% python3 -q
>>> import numpy as np
>>> from numpy import linalg as LA
>>> np.set_printoptions(precision=2, suppress=True, linewidth=200, sign=" ")
>>> rnd = lambda a: np.round(a, 2) + 0
>>> A = np.load("m.npy")
>>> print(A)
[[  0   6   6   0   0   0]
 [  0   0   0   0   0   0]
 [  7  13  13   0   4   3]
 [  0   5   4   0   0   0]
 [  0   7  13   0   6   0]
 [  0   6   0   8   0   2]
 [  0   4   4   0   2   0]
 [  0   0   0   5   0   0]
 [  0   3   0  11   0   5]
 [  3  10   0   1   0   4]
 [ 12  16   2   0   0   8]
 [  0   0   0   2   0   0]
 [  0   0   0   6   0   0]
 [  0   0   4   0   0   0]
 [  0   0   0  11   0   2]
 [  0   0   0   0   1   0]
 [  0   8   9   0   1   0]
 [  0   0   0   0   0   0]
 [  0   6   2   0   0   2]
 [ 14  18   5   0   0   8]
 [  0   5   0   2   0   1]
 [  0   0   0   0   2   0]
 [  1   8   5   0   0   2]
 [  0   0   1   0   2   0]
 [  0   1   5   0   6   0]
 [  1   7   4   0   1   3]
 [  0   3  11   0   5   0]
 [  0   5  11   0   8   0]
 [  6   9   0   0   0   9]
 [  5  11   0   0   0   5]
 [  0   6   0   0   0   0]
 [  1  11   0   8   0   1]
 [  0   7   0   0   0   3]
 [  0   0   8   0   8   0]
 [  0   2   0   0   0   0]
 [  0   0   1   0   0   0]
 [  1  10   7   0   0   0]
 [  0   7   0  14   0   3]
 [ 10  15  11   0   1   5]
 [  0   0   0   0   1   1]
 [  0   0   0   0   0   0]
 [  0   2  10   0   6   0]
 [  0   0   0   0   3   0]
 [  6  12   6   0   0   4]
 [  0   0   0   0   1   0]
 [  0   2   0   0   0   4]
 [  0   4   2   0   0   0]
 [  0   6   0   4   0   0]]
>>> Ac = A - A.mean(axis=0)
>>> V = LA.svd(Ac)[2][:1]
>>> Y = Ac - Ac @ V.T @ V
>>> print(rnd(LA.norm(Y) / LA.norm(Ac)))
0.7
>>> print(LA.norm(Y, axis=1).round(6).argmax())
37
>>> print(rnd(np.cov(Ac @ V.T, rowvar=False)))
38.12
>>> print(rnd(Y.std(axis=0)))
[ 1.55  1.37  3.49  3.3   2.21  1.67]
>>> print(rnd(np.diag(V.T @ V)))
[ 0.22  0.58  0.11  0.01  0.    0.08]
>>> Y = np.c_[A[:, :2] @ np.array([[0, 0], [1, 3]]), np.array([-6, -2, -5, 9, -7, 8, 1, 4, -1, 0, 4, -1, 3, -7, -3, 2, -7, 6, 5, 6, 2, 4, -4, 9, 4, -4, -1, 0, 1, -5, -2, -5, -3, 1, 5, 4, 9, 0, -8, -7, 9, -8, -2, -7, 2, 7, 1, 3])]
>>> print(Y)
[[ 6 18 -6]
 [ 0  0 -2]
 [13 39 -5]
 [ 5 15  9]
 [ 7 21 -7]
 [ 6 18  8]
 [ 4 12  1]
 [ 0  0  4]
 [ 3  9 -1]
 [10 30  0]
 [16 48  4]
 [ 0  0 -1]
 [ 0  0  3]
 [ 0  0 -7]
 [ 0  0 -3]
 [ 0  0  2]
 [ 8 24 -7]
 [ 0  0  6]
 [ 6 18  5]
 [18 54  6]
 [ 5 15  2]
 [ 0  0  4]
 [ 8 24 -4]
 [ 0  0  9]
 [ 1  3  4]
 [ 7 21 -4]
 [ 3  9 -1]
 [ 5 15  0]
 [ 9 27  1]
 [11 33 -5]
 [ 6 18 -2]
 [11 33 -5]
 [ 7 21 -3]
 [ 0  0  1]
 [ 2  6  5]
 [ 0  0  4]
 [10 30  9]
 [ 7 21  0]
 [15 45 -8]
 [ 0  0 -7]
 [ 0  0  9]
 [ 2  6 -8]
 [ 0  0 -2]
 [12 36 -7]
 [ 0  0  2]
 [ 2  6  7]
 [ 4 12  1]
 [ 6 18  3]]
>>> print(rnd(LA.norm(Y - A @ LA.lstsq(A, Y)[0], axis=0)))
[  0.     0.    32.72]
>>> print(rnd(LA.lstsq(A, Y[:, 0])[0]))
[ 0.  1.  0.  0.  0.  0.]
>>> print(LA.matrix_rank(Y))
2
>>> x0 = np.array([3, 4, -9, 8, -1, -8])
>>> target = A @ x0
>>> print(rnd(LA.lstsq(A, target)[0]))
[ 3.  4. -9.  8. -1. -8.]
>>> rng = np.random.default_rng(87)
>>> target = target + 0.05 * rng.normal(size=48)
>>> print(rnd(target))
[-29.98  -0.01 -71.98 -15.92 -95.03  71.97 -21.96  40.    60.08  24.95  17.96  16.    47.98 -35.91  72.    -1.06 -49.97  -0.07  -9.96   4.98  27.96  -2.02 -26.07 -11.04 -47.06 -29.96 -91.96 -87.06
 -18.04  19.    24.06 103.     4.   -80.01   7.94  -9.   -19.99 115.98 -49.99  -8.95  -0.03 -87.97  -2.95 -20.    -1.08 -23.91  -2.02  56.05]
>>> b, *_ = LA.lstsq(A, target)
>>> print(rnd(LA.norm(target - A @ b)))
0.28
>>> print(b.round())
[ 3.  4. -9.  8. -1. -8.]
>>> x0 = np.array([-3, 1, 0, 0, -1, 1])
>>> target = A @ x0
>>> b, lr = np.zeros(6), 1 / LA.norm(A, 2) ** 2
>>> for i in range(6):
...     b -= lr * A.T @ (A @ b - target)
...     if i % 2 == 0: print(i, round(LA.norm(A @ b - target), 2))
... 
0 37.26
2 32.6
4 29.35
>>> print(rnd(LA.cond(A)))
8.8
>>> Y = np.array([[-2, 1, 1],
...     [1, 3, -2],
...     [-3, -1, 0],
...     [2, -3, 2],
...     [-2, 3, -3],
...     [-2, -1, 1]])
>>> print(np.einsum("ik,kj->ji", A, Y))
[[-12   0 -54  -7 -44  18 -12  10  15  -2 -30   4  12 -12  18  -2 -21   0  -4 -41   7  -4 -13  -7 -26 -15 -40 -44 -21  -9   6  23   1 -40   2  -3 -13  29 -50  -4   0 -40  -6 -26  -2  -6  -2  14]
 [ 12   0  42  11  26  -8  14 -15 -29  26  50  -6 -18  -4 -35   3  18   0  14  55   8   6  18   5  16  18  13  28  24  33  18   9  18  16   6  -1  24 -24  42   2   0  14   9  32   3   2  10   6]
 [-12   0 -28 -10 -32   6 -14  10  21 -11 -12   4  12   0  24  -3 -19   0 -10 -14  -5  -6 -13  -6 -20 -13 -21 -34  -3 -12 -12  -4 -11 -24  -4   0 -19  17 -18  -2   0 -22  -9 -14  -3   0  -8  -4]]
>>> print(np.einsum("ik,kj->ij", A, Y))
[[-12  12 -12]
 [  0   0   0]
 [-54  42 -28]
 [ -7  11 -10]
 [-44  26 -32]
 [ 18  -8   6]
 [-12  14 -14]
 [ 10 -15  10]
 [ 15 -29  21]
 [ -2  26 -11]
 [-30  50 -12]
 [  4  -6   4]
 [ 12 -18  12]
 [-12  -4   0]
 [ 18 -35  24]
 [ -2   3  -3]
 [-21  18 -19]
 [  0   0   0]
 [ -4  14 -10]
 [-41  55 -14]
 [  7   8  -5]
 [ -4   6  -6]
 [-13  18 -13]
 [ -7   5  -6]
 [-26  16 -20]
 [-15  18 -13]
 [-40  13 -21]
 [-44  28 -34]
 [-21  24  -3]
 [ -9  33 -12]
 [  6  18 -12]
 [ 23   9  -4]
 [  1  18 -11]
 [-40  16 -24]
 [  2   6  -4]
 [ -3  -1   0]
 [-13  24 -19]
 [ 29 -24  17]
 [-50  42 -18]
 [ -4   2  -2]
 [  0   0   0]
 [-40  14 -22]
 [ -6   9  -9]
 [-26  32 -14]
 [ -2   3  -3]
 [ -6   2   0]
 [ -2  10  -8]
 [ 14   6  -4]]
>>> print(A @ Y)
[[-12  12 -12]
 [  0   0   0]
 [-54  42 -28]
 [ -7  11 -10]
 [-44  26 -32]
 [ 18  -8   6]
 [-12  14 -14]
 [ 10 -15  10]
 [ 15 -29  21]
 [ -2  26 -11]
 [-30  50 -12]
 [  4  -6   4]
 [ 12 -18  12]
 [-12  -4   0]
 [ 18 -35  24]
 [ -2   3  -3]
 [-21  18 -19]
 [  0   0   0]
 [ -4  14 -10]
 [-41  55 -14]
 [  7   8  -5]
 [ -4   6  -6]
 [-13  18 -13]
 [ -7   5  -6]
 [-26  16 -20]
 [-15  18 -13]
 [-40  13 -21]
 [-44  28 -34]
 [-21  24  -3]
 [ -9  33 -12]
 [  6  18 -12]
 [ 23   9  -4]
 [  1  18 -11]
 [-40  16 -24]
 [  2   6  -4]
 [ -3  -1   0]
 [-13  24 -19]
 [ 29 -24  17]
 [-50  42 -18]
 [ -4   2  -2]
 [  0   0   0]
 [-40  14 -22]
 [ -6   9  -9]
 [-26  32 -14]
 [ -2   3  -3]
 [ -6   2   0]
 [ -2  10  -8]
 [ 14   6  -4]]
>>> feats = np.loadtxt("case18.csv", delimiter=",")
>>> print(feats)
[[ 2.61 -1.22  2.69]
 [-2.19  1.22 -2.21]
 [ 0.76 -0.37  0.8 ]
 [ 0.21 -0.2   0.31]
 [-3.53  1.73 -3.42]
 [ 1.   -0.81  1.07]
 [-2.73  1.46 -2.75]
 [-0.72  0.32 -0.7 ]
 [-1.02  0.52 -0.72]
 [-1.19  0.35 -1.22]
 [-1.97  1.03 -1.9 ]
 [-0.69  0.31 -0.7 ]
 [ 1.51 -0.94  1.58]
 [ 4.14 -1.97  4.05]
 [ 0.5  -0.26  0.31]
 [-1.89  0.84 -1.85]
 [-3.65  1.7  -3.49]
 [-2.45  1.11 -2.44]
 [ 1.71 -0.79  1.85]
 [ 1.15 -0.48  1.03]
 [ 1.82 -0.93  1.97]
 [ 0.39 -0.17  0.09]
 [ 2.93 -1.31  2.65]
 [-1.67  0.96 -1.59]
 [ 0.59 -0.46  0.63]
 [ 3.96 -1.95  3.91]
 [-0.78  0.72 -1.04]
 [ 1.05 -0.58  1.15]
 [ 1.61 -0.79  1.53]
 [ 0.42 -0.39  0.61]]
>>> Ac = feats - feats.mean(axis=0)
>>> V = LA.svd(Ac)[2][:1]
>>> Y = Ac - Ac @ V.T @ V
>>> print(rnd(np.diag(V.T @ V)))
[ 0.45  0.11  0.44]
>>> print(rnd(Y.std(axis=0)))
[ 0.08  0.11  0.07]
>>> print(rnd((Ac @ V.T).std(axis=0)))
[ 3.01]
>>> Y = np.c_[feats[:, :2] @ np.array([[2, -1], [3, -2]]), np.array([0, 2, 2, 1, 1, 2, 1, 4, 1, 4, 3, 2, 0, 5, 5, 3, 1, 1, 1, 4, 0, 4, 4, 0, 5, 5, 0, 2, 5, 2])]
>>> print(rnd(Y))
[[ 1.56 -0.17  0.  ]
 [-0.72 -0.25  2.  ]
 [ 0.41 -0.02  2.  ]
 [-0.18  0.19  1.  ]
 [-1.87  0.07  1.  ]
 [-0.43  0.62  2.  ]
 [-1.08 -0.19  1.  ]
 [-0.48  0.08  4.  ]
 [-0.48 -0.02  1.  ]
 [-1.33  0.49  4.  ]
 [-0.85 -0.09  3.  ]
 [-0.45  0.07  2.  ]
 [ 0.2   0.37  0.  ]
 [ 2.37 -0.2   5.  ]
 [ 0.22  0.02  5.  ]
 [-1.26  0.21  3.  ]
 [-2.2   0.25  1.  ]
 [-1.57  0.23  1.  ]
 [ 1.05 -0.13  1.  ]
 [ 0.86 -0.19  4.  ]
 [ 0.85  0.04  0.  ]
 [ 0.27 -0.05  4.  ]
 [ 1.93 -0.31  4.  ]
 [-0.46 -0.25  0.  ]
 [-0.2   0.33  5.  ]
 [ 2.07 -0.06  5.  ]
 [ 0.6  -0.66  0.  ]
 [ 0.36  0.11  2.  ]
 [ 0.85 -0.03  5.  ]
 [-0.33  0.36  2.  ]]
>>> print(rnd(LA.norm(LA.qr(feats)[0].T @ Y, axis=0) ** 2 / ((Y ** 2).sum(axis=0) + 1e-12)))
[ 1.    1.    0.16]
>>> X = np.load("run16.npy")
>>> print(X)
[[ -1  -1   4   5   0   5   3  -1   1   1]
 [ -2  -2   3   4  -1   4   2  -2   0   0]
 [  0   0   5   6   1   6   4   0   2   2]
 [-11 -11  -6  -5 -10  -5  -7 -11  -9  -9]
 [  1   1   6   7   2   7   5   1   3   3]
 [ -9  -9  -4  -3  -8  -3  -5  -9  -7  -7]
 [ -1  -1   4   5   0   5   3  -1   1   1]
 [ -8  -8  -3  -2  -7  -2  -4  -8  -6  -6]
 [ -5  -5   0   1  -4   1  -1  -5  -3  -3]
 [ -3  -3   2   3  -2   3   1  -3  -1  -1]
 [-12 -12  -7  -6 -11  -6  -8 -12 -10 -10]]
>>> G = X.T @ X
>>> print(LA.matrix_rank(G))
2
>>> print((X @ X.T).shape)
(11, 11)
>>> print(np.diag(G))
[ 451  451  216  235  360  235  219  451  291  291]
>>> print(np.trace(G), (X ** 2).sum())
3200 3200
>>> print(rnd(LA.eigvalsh(G)[::-1]))
[ 2729.67   470.33     0.       0.       0.       0.       0.       0.       0.       0.  ]
>>> r = LA.matrix_rank(X)
>>> print(r)
2
>>> N = LA.svd(X)[2][r:].T
>>> print(np.allclose(X @ N, 0))
True
>>> print([int(LA.matrix_rank(X[:i])) for i in range(1, len(X) + 1)])
[1, 2, 2, 2, 2, 2, 2, 2, 2, 2, 2]
>>> Y = X / np.sqrt((X ** 2).mean(axis=1, keepdims=True))
>>> print(rnd(Y[6]))
[-0.35 -0.35  1.41  1.77  0.    1.77  1.06 -0.35  0.35  0.35]
>>> print(LA.matrix_rank(X - X.mean(axis=1, keepdims=True)))
1
>>> W0 = np.load("layer19.npy")
>>> print(W0)
[[ 7.  1. -1.  3.]
 [ 3.  3.  0.  3.]
 [ 8.  2.  1.  6.]
 [-7. -1.  1. -3.]]
>>> f, g = W0[0], W0[2]
>>> print(f @ g)
75.0
>>> print(f @ f)
60.0
>>> pr = (f @ g) / (f @ f) * f
>>> print(pr)
[ 8.75  1.25 -1.25  3.75]
>>> x0 = np.array([-4, 3, 3, -5])
>>> print(np.einsum("ij,j->i", W0, x0))
[-43. -18. -53.  43.]
>>> print(W0 @ (2 * x0))
[ -86.  -36. -106.   86.]
>>> print(np.allclose(W0, W0.T))
False
>>> print(rnd(np.abs(LA.eigvals(W0)).max()))
3.0
>>> print(rnd(LA.matrix_power(W0, 2)))
[[ 23.   5.  -5.   9.]
 [  9.   9.   0.   9.]
 [ 28.  10.  -1.  18.]
 [-23.  -5.   5.  -9.]]
>>> print(np.trace(W0))
8.0
>>> r = LA.matrix_rank(W0)
>>> print(r)
3
>>> N = LA.svd(W0)[2][r:].T
>>> print(np.allclose(W0 @ N, 0))
True
>>> print([int(LA.matrix_rank(np.delete(W0, i, axis=0))) for i in range(4)])
[3, 2, 2, 3]
>>> print([int(LA.matrix_rank(W0[:i])) for i in range(1, len(W0) + 1)])
[1, 2, 3, 3]
>>> print(rnd(N[:, 0] / N[np.abs(N[:, 0]).round(6).argmax(), 0]))
[ 0.5  0.5  1.  -1. ]
>>> labels = rng.permutation(4)
>>> print(labels)
[ 2  3  0  1]
>>> Y = W0[labels][:, labels]
>>> print(np.allclose(Y, W0))
False
>>> print(rnd(LA.det(Y)), rnd(LA.det(W0[labels])))
0.0 0.0
>>> print(Y)
[[ 1.  6.  8.  2.]
 [ 1. -3. -7. -1.]
 [-1.  3.  7.  1.]
 [ 0.  3.  3.  3.]]
>>> F = np.load("arr.npy")
>>> print(F)
[[-4 -4  1  3  1 -1  2 -1 -2 -1]
 [-4  0  2  1  1 -1 -1  2  2 -1]
 [ 1  2 -4  0  0  3  0 -2 -1  0]
 [ 3  1  0 -4  2  2 -2  3  2  2]
 [ 1  1  0  2  0  0 -2  0 -2 -3]
 [-1 -1  3  2  0  0 -3  3  1  2]
 [ 2 -1  0 -2 -2 -3  2 -1  2  3]
 [-1  2 -2  3  0  3 -1 -4 -2 -3]
 [-2  2 -1  2 -2  1  2 -2 -4  2]
 [-1 -1  0  2 -3  2  3 -3  2  0]]
>>> f, g = F[7], F[1]
>>> print(f @ f)
57
>>> pr = (f @ g) / (f @ f) * f
>>> print(LA.matrix_rank(np.outer(f, g)))
1
>>> print(rnd(pr))
[ 0.14 -0.28  0.28 -0.42  0.   -0.42  0.14  0.56  0.28  0.42]
>>> print(rnd(LA.norm(f + g) ** 2 + LA.norm(f - g) ** 2))
180.0
>>> print(rnd((g - pr) @ f))
0.0
